% ipython --no-banner

In [1]: import numpy as np

In [2]: np.set_printoptions(suppress=True, linewidth=140)

In [3]: rnd = lambda a: np.round(a, 2) + 0

In [4]: arr = np.loadtxt("test16.csv", delimiter=",")

In [5]: arr
Out[5]: 
array([[ 1.2, -1.8, -0.7,  0.6,  1. ,  0.3, -0.7,  0.4,  0.3,  0.1],
       [-0.1,  0.2,  0.3, -0.3,  0.1,  0.4,  0.4,  1. ,  1.8,  0.5],
       [ 1.9, -0.5,  0.9,  1. , -1.1,  1.7,  0. ,  0.7,  0.1,  0.1],
       [-0.6,  0.9,  0. ,  0.2,  0.6,  0.2, -0.1, -1.3, -0.6,  0.5],
       [ 2.8, -0.8,  0.5, -0.9, -0.4,  0.6,  0.9,  0.3, -0.2, -0.5],
       [-1.2,  0.4, -0.4, -0.6,  1. ,  1.1,  0.8, -0.4, -1.7, -0.2],
       [-1.1,  0.4, -0.3,  1.3,  0.2, -0.7,  0.7, -0.6,  1.7, -0.4],
       [-0.7, -0.6, -0.8,  0.6,  0.9,  0.2,  0.4,  0. ,  0.1,  0.1],
       [ 0.3, -0.5, -1.2,  0.6,  1.4,  0.5,  1.7,  0.9,  0.3,  1.9]])

In [6]: rng = np.random.default_rng(7)

In [7]: Y = arr + rng.integers(-2, 3, (9, 8)) @ rng.integers(-2, 3, (8, 10))

In [8]: rnd(Y)
Out[8]: 
array([[  5.2,  -1.8,  -3.7, -12.4,  12. ,   5.3,   7.3,  -2.6,  -9.7,  -6.9],
       [ -8.1,   2.2,  -0.7,  -0.3, -10.9,   2.4,  -5.6,  -4. ,   6.8,   6.5],
       [  3.9,  11.5,  -1.1,   2. ,  -3.1,   2.7,  -7. ,   4.7,  -2.9,   5.1],
       [ -1.6,  -6.1,   0. ,  -1.8,   1.6,   0.2,   1.9,  -0.3,   3.4,  -3.5],
       [  4.8,   0.2,  -9.5,   3.1,   4.6,   3.6,   1.9,   2.3,   1.8,   0.5],
       [  0.8,   1.4,  -0.4,   2.4,   5. ,  -2.9,  -4.2,  10.6,   3.3,  -4.2],
       [-15.1,   2.4,   9.7,  -0.7,  -9.8,   5.3,  -1.3, -12.6,   3.7,   7.6],
       [  8.3,  -1.6,  -4.8,  -2.4,   6.9,   1.2,   2.4,   0. ,  -1.9,  -4.9],
       [ -7.7,   3.5,  12.8,  -6.4,  -0.6,   7.5,   1.7,  -7.1,  -2.7,   4.9]])

In [9]: rnd(Y - arr)
Out[9]: 
array([[  4.,   0.,  -3., -13.,  11.,   5.,   8.,  -3., -10.,  -7.],
       [ -8.,   2.,  -1.,   0., -11.,   2.,  -6.,  -5.,   5.,   6.],
       [  2.,  12.,  -2.,   1.,  -2.,   1.,  -7.,   4.,  -3.,   5.],
       [ -1.,  -7.,   0.,  -2.,   1.,   0.,   2.,   1.,   4.,  -4.],
       [  2.,   1., -10.,   4.,   5.,   3.,   1.,   2.,   2.,   1.],
       [  2.,   1.,   0.,   3.,   4.,  -4.,  -5.,  11.,   5.,  -4.],
       [-14.,   2.,  10.,  -2., -10.,   6.,  -2., -12.,   2.,   8.],
       [  9.,  -1.,  -4.,  -3.,   6.,   1.,   2.,   0.,  -2.,  -5.],
       [ -8.,   4.,  14.,  -7.,  -2.,   7.,   0.,  -8.,  -3.,   3.]])

In [10]: np.abs(Y - arr).sum(axis=1)
Out[10]: array([64., 46., 39., 22., 31., 39., 68., 33., 56.])

In [11]: A = np.loadtxt("arr.csv", delimiter=",")

In [12]: rnd(A)
Out[12]: 
array([[ 0.  ,  0.  ,  0.01,  0.01, -0.01, -0.01,  0.01, -0.01,  0.01, -0.01, -0.01],
       [ 0.  ,  0.01, -0.02, -0.03,  0.04,  0.02, -0.03,  0.03, -0.02,  0.02,  0.04],
       [ 0.01, -0.02,  0.07,  0.08, -0.11, -0.05,  0.09, -0.09,  0.05, -0.07, -0.12],
       [ 0.01, -0.03,  0.08,  0.1 , -0.13, -0.06,  0.12, -0.12,  0.06, -0.08, -0.15],
       [-0.01,  0.04, -0.11, -0.13,  0.18,  0.08, -0.16,  0.16, -0.08,  0.11,  0.21],
       [-0.01,  0.02, -0.05, -0.06,  0.08,  0.04, -0.07,  0.07, -0.04,  0.05,  0.1 ],
       [ 0.01, -0.03,  0.09,  0.12, -0.16, -0.07,  0.14, -0.14,  0.07, -0.09, -0.18],
       [-0.01,  0.03, -0.09, -0.12,  0.16,  0.07, -0.14,  0.14, -0.07,  0.09,  0.18],
       [ 0.01, -0.02,  0.05,  0.06, -0.08, -0.04,  0.07, -0.07,  0.04, -0.05, -0.1 ],
       [-0.01,  0.02, -0.07, -0.08,  0.11,  0.05, -0.09,  0.09, -0.05,  0.07,  0.12],
       [-0.01,  0.04, -0.12, -0.15,  0.21,  0.1 , -0.18,  0.18, -0.1 ,  0.12,  0.23]])

In [13]: z = rng.permutation(11)

In [14]: z
Out[14]: array([ 6,  7,  1,  5,  4,  0,  8,  2,  9, 10,  3])

In [15]: Y = A[z][:, z]

In [16]: rnd(Y)
Out[16]: 
array([[ 0.14, -0.14, -0.03, -0.07, -0.16,  0.01,  0.07,  0.09, -0.09, -0.18,  0.12],
       [-0.14,  0.14,  0.03,  0.07,  0.16, -0.01, -0.07, -0.09,  0.09,  0.18, -0.12],
       [-0.03,  0.03,  0.01,  0.02,  0.04,  0.  , -0.02, -0.02,  0.02,  0.04, -0.03],
       [-0.07,  0.07,  0.02,  0.04,  0.08, -0.01, -0.04, -0.05,  0.05,  0.1 , -0.06],
       [-0.16,  0.16,  0.04,  0.08,  0.18, -0.01, -0.08, -0.11,  0.11,  0.21, -0.13],
       [ 0.01, -0.01,  0.  , -0.01, -0.01,  0.  ,  0.01,  0.01, -0.01, -0.01,  0.01],
       [ 0.07, -0.07, -0.02, -0.04, -0.08,  0.01,  0.04,  0.05, -0.05, -0.1 ,  0.06],
       [ 0.09, -0.09, -0.02, -0.05, -0.11,  0.01,  0.05,  0.07, -0.07, -0.12,  0.08],
       [-0.09,  0.09,  0.02,  0.05,  0.11, -0.01, -0.05, -0.07,  0.07,  0.12, -0.08],
       [-0.18,  0.18,  0.04,  0.1 ,  0.21, -0.01, -0.1 , -0.12,  0.12,  0.23, -0.15],
       [ 0.12, -0.12, -0.03, -0.06, -0.13,  0.01,  0.06,  0.08, -0.08, -0.15,  0.1 ]])

In [17]: np.allclose(Y, A)
Out[17]: False
